In [1]: import numpy as np

In [2]: import numpy.linalg as la

In [3]: np.set_printoptions(suppress=True, linewidth=100)

In [4]: K = np.loadtxt("w.csv", delimiter=",")

In [5]: print(K)
[[0.38 0.25 0.12 0.25]
 [0.   0.4  0.4  0.2 ]
 [0.   0.25 0.25 0.5 ]
 [0.33 0.   0.17 0.5 ]]

In [6]: print(K.sum(axis=1))
[1. 1. 1. 1.]

In [7]: print(K @ np.ones(4))
[1. 1. 1. 1.]

In [8]: np.round(la.matrix_power(K, 2), 2)
Out[8]: 
array([[0.23, 0.22, 0.22, 0.33],
       [0.07, 0.26, 0.29, 0.38],
       [0.16, 0.16, 0.25, 0.42],
       [0.29, 0.12, 0.17, 0.42]])

In [9]: pr = np.eye(4)[0]

In [10]: for _ in range(4):
    ...:     pr = pr @ K
    ...:     print(pr.round(2))
    ...: 
[0.38 0.25 0.12 0.25]
[0.23 0.22 0.22 0.33]
[0.2  0.2  0.23 0.38]
[0.2  0.19 0.22 0.39]

In [11]: x0 = np.array([0, 1, 3, 2])

In [12]: rhs = K @ x0

In [13]: rhs.round(2)
Out[13]: array([1.11, 2.  , 2.  , 1.51])

In [14]: np.round(la.solve(K, rhs), 2) + 0
Out[14]: array([0., 1., 3., 2.])

In [15]: np.round(la.solve(K, -2 * rhs), 2) + 0
Out[15]: array([ 0., -2., -6., -4.])

In [16]: np.round(la.solve(K, K[:, 0]), 2) + 0
Out[16]: array([1., 0., 0., 0.])

In [17]: r0 = np.array([1, 5, 4])

In [18]: np.round(np.correlate(K[0], K[2], "full"), 2)
Out[18]: array([0.19, 0.22, 0.22, 0.22, 0.09, 0.06, 0.  ])

In [19]: np.convolve(K[0], r0)
Out[19]: array([0.38, 2.15, 2.89, 1.85, 1.73, 1.  ])

In [20]: def softmax(z):
    ...:     e = np.exp(z - z.max(axis=-1, keepdims=True))
    ...:     return e / e.sum(axis=-1, keepdims=True)
    ...: 

In [21]: np.round(softmax(K[0]), 2)
Out[21]: array([0.28, 0.25, 0.22, 0.25])

In [22]: np.round(softmax(K).sum(axis=1), 2)
Out[22]: array([1., 1., 1., 1.])

In [23]: S = K @ K.T / np.sqrt(4)

In [24]: np.round(softmax(S + np.triu(np.full(S.shape, -np.inf), 1)), 2)
Out[24]: 
array([[1.  , 0.  , 0.  , 0.  ],
       [0.48, 0.52, 0.  , 0.  ],
       [0.32, 0.33, 0.35, 0.  ],
       [0.25, 0.24, 0.25, 0.26]])

In [25]: print(np.round(softmax(S), 2))
[[0.26 0.24 0.25 0.25]
 [0.24 0.26 0.26 0.24]
 [0.24 0.25 0.26 0.25]
 [0.25 0.24 0.25 0.26]]

In [26]: r0 = np.array([-2, 2, -2, -2])

In [27]: out = K + np.outer(r0, np.eye(4)[0])

In [28]: print(round(la.det(out) / la.det(K), 2), round(1 + la.solve(K, r0)[0], 2))
0.4 0.4

In [29]: la.matrix_rank(la.inv(out) - la.inv(K), tol=1e-8)
Out[29]: np.int64(1)

In [30]: out = np.array([[1], [-5]])

In [31]: arr = np.block([[np.zeros((2, 2)), out], [out.T, np.zeros((1, 1))]])

In [32]: arr
Out[32]: 
array([[ 0.,  0.,  1.],
       [ 0.,  0., -5.],
       [ 1., -5.,  0.]])

In [33]: blk = np.stack([arr, -3 * arr, arr[::-1]])

In [34]: la.matrix_rank(blk.reshape(3, -1))
Out[34]: np.int64(2)

In [35]: blk.sum(axis=0)
Out[35]: 
array([[ 1., -5., -2.],
       [ 0.,  0.,  5.],
       [-2., 10.,  1.]])

In [36]: la.matrix_rank(blk)
Out[36]: array([2, 2, 2])

In [37]: print(np.einsum("bij,cij->bc", blk, blk))
[[  52. -156.   25.]
 [-156.  468.  -75.]
 [  25.  -75.   52.]]

In [38]: print(np.round(la.norm(blk, axis=(1, 2)), 2))
[ 7.21 21.63  7.21]

In [39]: print(np.round(la.det(blk), 2))
[0. 0. 0.]

In [40]: (blk @ arr.T).shape
Out[40]: (3, 3, 3)

In [41]: rng = np.random.default_rng(70113)

In [42]: idx = rng.permutation(3)

In [43]: print(idx)
[0 1 2]

In [44]: out = arr[idx][:, idx]

In [45]: np.diag(out)
Out[45]: array([0., 0., 0.])

In [46]: idx = rng.permutation(4)

In [47]: idx
Out[47]: array([3, 1, 0, 2])

In [48]: out = K[idx][:, idx]

In [49]: print(round(la.det(out), 2), round(la.det(K[idx]), 2))
-0.02 -0.02

In [50]: out = arr + rng.integers(-2, 3, (3, 2)) @ rng.integers(-2, 3, (2, 3))

In [51]: out
Out[51]: 
array([[-2., -2.,  9.],
       [ 0.,  2., -7.],
       [ 3., -5., -6.]])

In [52]: np.abs(out - arr).sum(axis=1)
Out[52]: array([12.,  4.,  8.])

In [53]: np.round(la.svd(out - arr, compute_uv=False), 2) + 0
Out[53]: array([10.74,  2.14,  0.  ])

In [54]: hat = np.triu(np.array([[-4, -8, 3], [-7, 6, -1], [-4, 7, 7]]), 1) + np.eye(3)

In [55]: out = hat @ arr @ la.inv(hat)

In [56]: round(la.det(out), 2)
Out[56]: np.float64(0.0)

In [57]: np.trace(out), np.trace(arr)
Out[57]: (np.float64(0.0), np.float64(0.0))

In [58]: np.round(np.poly(out), 2) + 0
Out[58]: array([  1.,   0., -26.,   0.])

In [59]: la.matrix_rank(out)
Out[59]: np.int64(2)

In [60]: data = np.load("run19.npy")

In [61]: data
Out[61]: 
array([[ 5.1 ,  0.24,  1.03, -0.41],
       [ 0.24,  4.22, -0.98, -0.36],
       [ 1.03, -0.98,  4.52,  0.08],
       [-0.41, -0.36,  0.08,  3.16]])

In [62]: x0 = np.array([8, -5, 4, -8])

In [63]: rhs = data @ x0

In [64]: rhs.round(2)
Out[64]: array([ 47.  , -20.22,  30.58, -26.44])

In [65]: print(np.round(la.solve(data, rhs + data[:, 3]), 2))
[ 8. -5.  4. -7.]

In [66]: np.round(la.solve(data, -3 * rhs), 2)
Out[66]: array([-24.,  15., -12.,  24.])

In [67]: np.round(la.solve(data.T, data[3]), 2) + 0
Out[67]: array([0., 0., 0., 1.])

In [68]: np.round(la.solve(data, rhs), 2)
Out[68]: array([ 8., -5.,  4., -8.])

In [69]: evals, vecs = la.eigh(data)

In [70]: x0 = np.array([3, 2, 3, 3])

In [71]: np.round(vecs * np.abs(evals) @ vecs.T, 2)
Out[71]: 
array([[ 5.1 ,  0.24,  1.03, -0.41],
       [ 0.24,  4.22, -0.98, -0.36],
       [ 1.03, -0.98,  4.52,  0.08],
       [-0.41, -0.36,  0.08,  3.16]])

In [72]: (np.sign(vecs[:, -1].round(6)) == np.sign(vecs[0, -1].round(6))).astype(int)
Out[72]: array([1, 0, 1, 0])

In [73]: print(np.round(vecs * np.sqrt(evals) @ vecs.T, 2))
[[ 2.24  0.07  0.24 -0.1 ]
 [ 0.07  2.04 -0.24 -0.09]
 [ 0.24 -0.24  2.1   0.02]
 [-0.1  -0.09  0.02  1.77]]

In [74]: x0 @ data @ x0
Out[74]: np.float64(131.3)

In [75]: out = np.array([[3, 3], [1, 1]])

In [76]: basis = np.kron(out, data)

In [77]: round(la.norm(basis, 2), 2), round(float(la.norm(out, 2) * la.norm(data, 2)), 2)
Out[77]: (np.float64(26.84), 26.84)

In [78]: basis.shape
Out[78]: (8, 8)

In [79]: la.matrix_rank(basis)
Out[79]: np.int64(4)

In [80]: x0 = np.ones(4)

In [81]: for _ in range(6):
    ...:     x0 = data @ x0
    ...:     x0 /= la.norm(x0)
    ...:     print(round(x0 @ data @ x0, 2))
    ...: 
4.95
5.55
5.8
5.9
5.94
5.96

In [82]: round(la.eigvalsh(data)[-1], 2)
Out[82]: np.float64(6.0)

In [83]: m1 = np.load("sample16.npy")

In [84]: m1
Out[84]: 
array([[1.02, 2.  , 0.  , 0.  ],
       [2.  , 1.02, 1.  , 1.  ],
       [0.  , 2.  , 0.02, 2.  ],
       [1.  , 2.  , 0.  , 0.02]])

In [85]: idx = rng.permutation(4)

In [86]: idx
Out[86]: array([2, 0, 1, 3])

In [87]: out = m1[idx][:, idx]

In [88]: np.allclose(out, m1)
Out[88]: False

In [89]: print(np.trace(out))
2.08

In [90]: np.diag(out)
Out[90]: array([0.02, 1.02, 1.02, 0.02])

In [91]: np.round(np.sort(np.abs(la.eigvals(out))), 2)
Out[91]: array([0.02, 0.3 , 1.58, 3.94])

In [92]: Uu, sv, VT = la.svd(m1)

In [93]: sv.round(2) + 0
Out[93]: array([4.35, 1.9 , 1.59, 0.  ])

In [94]: print(np.argmax(sv[:-1] / (sv[1:] + 1e-6)) + 1)
3

In [95]: out = Uu[:, :3] @ np.diag(sv[:3]) @ VT[:3]

In [96]: out.round(2) + 0
Out[96]: 
array([[1.02, 2.  , 0.  , 0.  ],
       [2.  , 1.02, 1.  , 1.  ],
       [0.  , 2.  , 0.02, 2.  ],
       [1.  , 2.  , 0.  , 0.02]])

In [97]: print(np.round(la.norm(m1, 2) / la.norm(m1), 2))
0.87

In [98]: la.matrix_rank(m1, rtol=0.1)
Out[98]: np.int64(3)

In [99]: print(np.argsort(-la.norm(m1, axis=0).round(6), kind="stable")[:3])
[1 0 3]

In [100]: print([round(float(x), 2) for x in la.svd(m1, compute_uv=False)[:3]])
[4.35, 1.9, 1.59]
